>>> import numpy as np
>>> import numpy.linalg as la
>>> np.set_printoptions(suppress=True, linewidth=100)
>>> tidy = lambda a: np.round(a, 3) + 0
>>> F = np.loadtxt("m.csv", delimiter=",")
>>> F
array([[  3.,   2.,  -3.,   1.,   3.,   3.],
       [  4.,   1.,  -2.,   1.,   5.,   0.],
       [  2.,   4.,  -3.,  -1.,   8.,   1.],
       [  1.,   7.,  -2.,  -3.,   7.,   2.],
       [ -1.,   5.,  -2.,   0.,   9.,   3.],
       [  2.,   8.,  -5.,  -2.,   9.,   2.],
       [  2.,   7.,  -4.,  -3.,  12.,   4.],
       [  2.,   8.,  -3.,  -5.,  12.,   6.],
       [  3.,  11.,  -1.,  -3.,   9.,   4.],
       [  4.,  14.,   1.,  -3.,   8.,   2.],
       [  2.,  16.,   2.,  -3.,   6.,   3.],
       [  1.,  15.,   4.,  -1.,   3.,   5.],
       [ -1.,  14.,   3.,   2.,   5.,   5.],
       [  1.,  13.,   1.,   3.,   6.,   6.],
       [  0.,  15.,   2.,   0.,   8.,   6.],
       [  3.,  13.,   4.,   0.,  10.,   7.],
       [  2.,  14.,   4.,  -2.,   7.,   9.],
       [  3.,  17.,   1.,  -4.,  10.,  12.],
       [  5.,  15.,  -1.,  -5.,  13.,  13.],
       [  6.,  17.,   1.,  -4.,  15.,  10.],
       [  7.,  16.,   3.,  -7.,  18.,  11.],
       [  4.,  14.,   5.,  -8.,  16.,  12.],
       [  6.,  11.,   2., -10.,  14.,  10.],
       [  9.,   9.,   3.,  -9.,  17.,  11.],
       [  6.,  12.,   1.,  -7.,  17.,  14.],
       [  9.,  11.,  -2.,  -8.,  18.,  11.],
       [ 10.,  10.,  -2.,  -5.,  19.,  12.],
       [ 11.,   8.,  -1.,  -8.,  16.,  13.],
       [ 14.,   7.,  -1.,  -8.,  16.,  16.],
       [ 15.,   7.,   0.,  -8.,  13.,  13.],
       [ 12.,   4.,   1.,  -8.,  14.,  11.],
       [ 15.,   3.,   3.,  -7.,  13.,  14.],
       [ 16.,   0.,   2.,  -9.,  14.,  14.],
       [ 13.,  -1.,   2.,  -8.,  15.,  11.],
       [ 15.,   1.,   3.,  -5.,  16.,  12.],
       [ 13.,  -1.,   6.,  -5.,  17.,  12.],
       [ 10.,  -2.,   9.,  -7.,  15.,  10.],
       [  8.,  -4.,  12.,  -7.,  16.,  10.],
       [  7.,  -1.,   9., -10.,  17.,  12.],
       [  7.,  -2.,  10.,  -7.,  14.,   9.],
       [  4.,   0.,   8.,  -9.,  13.,  12.],
       [  6.,  -1.,   6., -11.,  16.,  15.],
       [  7.,  -3.,   8., -11.,  16.,  13.],
       [ 10.,  -3.,   5., -10.,  17.,  13.],
       [ 12.,   0.,   2.,  -7.,  20.,  13.]])
>>> rng = np.random.default_rng(72)
>>> idx = rng.permutation(6)
>>> Y = F[:, idx] * rng.choice([-1, 1], 6)
>>> Y
array([[ -1.,  -3.,  -3.,   2.,  -3.,  -3.],
       [ -1.,  -5.,  -0.,   1.,  -2.,  -4.],
       [  1.,  -8.,  -1.,   4.,  -3.,  -2.],
       [  3.,  -7.,  -2.,   7.,  -2.,  -1.],
       [ -0.,  -9.,  -3.,   5.,  -2.,   1.],
       [  2.,  -9.,  -2.,   8.,  -5.,  -2.],
       [  3., -12.,  -4.,   7.,  -4.,  -2.],
       [  5., -12.,  -6.,   8.,  -3.,  -2.],
       [  3.,  -9.,  -4.,  11.,  -1.,  -3.],
       [  3.,  -8.,  -2.,  14.,   1.,  -4.],
       [  3.,  -6.,  -3.,  16.,   2.,  -2.],
       [  1.,  -3.,  -5.,  15.,   4.,  -1.],
       [ -2.,  -5.,  -5.,  14.,   3.,   1.],
       [ -3.,  -6.,  -6.,  13.,   1.,  -1.],
       [ -0.,  -8.,  -6.,  15.,   2.,  -0.],
       [ -0., -10.,  -7.,  13.,   4.,  -3.],
       [  2.,  -7.,  -9.,  14.,   4.,  -2.],
       [  4., -10., -12.,  17.,   1.,  -3.],
       [  5., -13., -13.,  15.,  -1.,  -5.],
       [  4., -15., -10.,  17.,   1.,  -6.],
       [  7., -18., -11.,  16.,   3.,  -7.],
       [  8., -16., -12.,  14.,   5.,  -4.],
       [ 10., -14., -10.,  11.,   2.,  -6.],
       [  9., -17., -11.,   9.,   3.,  -9.],
       [  7., -17., -14.,  12.,   1.,  -6.],
       [  8., -18., -11.,  11.,  -2.,  -9.],
       [  5., -19., -12.,  10.,  -2., -10.],
       [  8., -16., -13.,   8.,  -1., -11.],
       [  8., -16., -16.,   7.,  -1., -14.],
       [  8., -13., -13.,   7.,   0., -15.],
       [  8., -14., -11.,   4.,   1., -12.],
       [  7., -13., -14.,   3.,   3., -15.],
       [  9., -14., -14.,   0.,   2., -16.],
       [  8., -15., -11.,  -1.,   2., -13.],
       [  5., -16., -12.,   1.,   3., -15.],
       [  5., -17., -12.,  -1.,   6., -13.],
       [  7., -15., -10.,  -2.,   9., -10.],
       [  7., -16., -10.,  -4.,  12.,  -8.],
       [ 10., -17., -12.,  -1.,   9.,  -7.],
       [  7., -14.,  -9.,  -2.,  10.,  -7.],
       [  9., -13., -12.,   0.,   8.,  -4.],
       [ 11., -16., -15.,  -1.,   6.,  -6.],
       [ 11., -16., -13.,  -3.,   8.,  -7.],
       [ 10., -17., -13.,  -3.,   5., -10.],
       [  7., -20., -13.,   0.,   2., -12.]])
>>> U, _, Vt = la.svd(F.T @ Y)
>>> idx
array([3, 4, 5, 1, 2, 0])
>>> tidy(la.lstsq(F, Y)[0])
array([[ 0.,  0.,  0.,  0.,  0., -1.],
       [ 0.,  0.,  0.,  1.,  0.,  0.],
       [ 0.,  0.,  0.,  0.,  1.,  0.],
       [-1.,  0.,  0.,  0.,  0.,  0.],
       [ 0., -1.,  0.,  0.,  0.,  0.],
       [ 0.,  0., -1.,  0.,  0.,  0.]])
